% ipython --no-banner

In [1]: import numpy as np

In [2]: import numpy.linalg as la

In [3]: np.set_printoptions(precision=1, suppress=True, linewidth=140, legacy="1.25")

In [4]: C = 20 * np.array([[1.3, -1.2, -2.7, 1.6, -0.7, 2.2, -1.0, -0.6, 0.0],
   ...:     [-1.0, 0.0, 0.3, -1.3, 0.8, -0.6, 0.2, -0.1, -1.6],
   ...:     [0.3, 0.2, 0.8, -0.2, 1.2, 1.3, -0.1, -0.8, -1.0]])

In [5]: rng = np.random.default_rng(9370)

In [6]: labels = rng.integers(0, 3, 45)

In [7]: arr = C[labels] + rng.normal(size=(45, 9))

In [8]: print(arr.round(1) + 0)
[[  5.6   3.8  16.9  -3.3  23.9  24.   -1.7 -15.6 -19.1]
 [  5.5   4.   13.8  -2.4  23.7  26.4  -3.1 -14.5 -20.1]
 [-21.6  -1.7   6.2 -27.5  16.9 -13.    2.8  -1.7 -32.1]
 [  6.8   3.7  14.3  -3.5  24.   24.8  -2.8 -16.5 -20.2]
 [  6.8   3.1  15.1  -5.6  23.   26.6  -2.  -15.8 -19.6]
 [  6.2   5.   16.1  -3.9  23.   26.9  -2.3 -17.2 -21. ]
 [  6.8   4.2  14.9  -4.7  24.8  25.7  -1.1 -15.8 -20.1]
 [ 26.6 -21.3 -54.2  31.7 -13.9  43.7 -18.6 -11.5  -1.4]
 [ 26.4 -23.6 -55.2  31.8 -14.5  42.5 -19.8 -11.    1.5]
 [-20.3   0.2   6.9 -25.4  14.4 -12.3   2.9  -2.3 -30.2]
 [-19.7  -0.6   5.9 -27.1  17.4 -12.3   4.7  -3.2 -31.6]
 [ 26.7 -23.2 -52.   32.2 -12.8  43.8 -20.1 -13.3   0. ]
 [ 22.9 -24.  -53.8  32.2 -14.5  43.3 -20.2 -13.4   0. ]
 [  6.9   3.9  15.5  -5.2  24.   24.5  -1.9 -17.  -18.5]
 [-20.8  -1.    7.  -27.4  16.  -11.    4.4  -2.1 -32.5]
 [-19.7   0.    5.7 -25.2  16.8 -14.7   5.2  -0.5 -32.2]
 [  5.6   3.8  14.8  -5.3  23.   25.3  -2.8 -16.9 -22.2]
 [-20.6  -1.    4.5 -25.3  15.4 -10.6   4.9  -2.9 -31.2]
 [  5.7   6.1  14.3  -4.   24.1  24.6  -0.9 -15.6 -19.4]
 [ 27.1 -23.4 -54.3  32.7 -12.6  45.6 -19.6 -11.2  -0.8]
 [ 26.8 -23.8 -54.6  31.4 -14.3  44.5 -20.1 -10.9   0.6]
 [-18.3   0.9   5.5 -25.7  15.6 -10.9   4.   -3.9 -32.2]
 [ 27.7 -22.4 -52.5  30.8 -13.8  42.6 -19.8 -11.4  -1.1]
 [-20.6   0.8   6.2 -26.5  16.3 -13.1   4.7  -2.4 -32.3]
 [ 26.5 -24.6 -54.   32.9 -14.3  42.1 -20.3 -12.   -0.1]
 [ 26.5 -24.1 -55.   31.7 -14.8  43.6 -19.8 -11.9   2. ]
 [-19.3  -0.6   5.8 -25.2  14.5 -11.6   4.9  -1.5 -33.8]
 [  5.7   2.3  16.1  -5.4  25.2  24.3  -2.8 -15.8 -19.5]
 [  6.5   2.6  17.   -2.2  23.5  26.4  -2.7 -14.5 -21.6]
 [ 26.9 -24.4 -52.5  31.8 -12.3  45.  -21.  -11.8  -1.8]
 [ 25.5 -24.5 -54.5  31.3 -13.8  43.9 -19.9 -11.3  -0.3]
 [-20.1  -1.1   5.6 -24.3  14.9 -10.    3.8  -0.3 -31. ]
 [-20.8   0.7   7.1 -24.9  15.5 -10.8   1.4  -3.8 -32.6]
 [-18.5  -0.9   6.2 -25.7  15.7 -11.7   4.   -1.  -31.4]
 [ 23.8 -22.7 -53.8  31.5 -13.4  44.9 -21.4 -11.5   1.6]
 [  6.9   5.   16.1  -3.8  25.6  25.5  -0.4 -14.3 -21.1]
 [-20.4  -1.1   6.9 -25.8  15.1 -11.3   4.2  -4.4 -33.9]
 [-19.5   1.    5.1 -25.8  15.4 -11.3   5.2  -1.4 -34.4]
 [ 24.8 -26.1 -54.5  31.7 -16.4  43.8 -20.5 -13.4  -1.1]
 [  6.3   3.4  14.9  -3.4  23.9  26.2  -0.6 -16.3 -20.9]
 [  6.    3.8  14.8  -4.6  24.4  25.4  -2.4 -16.5 -20.1]
 [-20.8  -1.    7.  -26.2  15.7 -11.9   4.9  -0.1 -32.1]
 [-19.9  -1.2   6.8 -27.1  17.2 -11.8   2.8  -1.7 -30.1]
 [ 26.6 -25.6 -54.9  31.  -15.1  45.5 -18.5 -13.2   0.7]
 [  6.5   3.4  16.4  -1.6  23.   24.5  -2.8 -15.2 -20.3]]

In [9]: Ac = arr - arr.mean(axis=0)

In [10]: Uu, s, vt = la.svd(Ac, full_matrices=False)

In [11]: print((np.sign(Uu[:, 0]) == np.sign(Uu[0, 0])).astype(int))
[1 1 1 1 1 1 1 0 0 1 1 0 0 1 1 1 1 1 1 0 0 1 0 1 0 0 1 1 1 0 0 1 1 1 0 1 1 1 0 1 1 1 1 0 1]

In [12]: print(np.searchsorted(np.cumsum(s ** 2) / (s ** 2).sum(), 0.9) + 1)
2
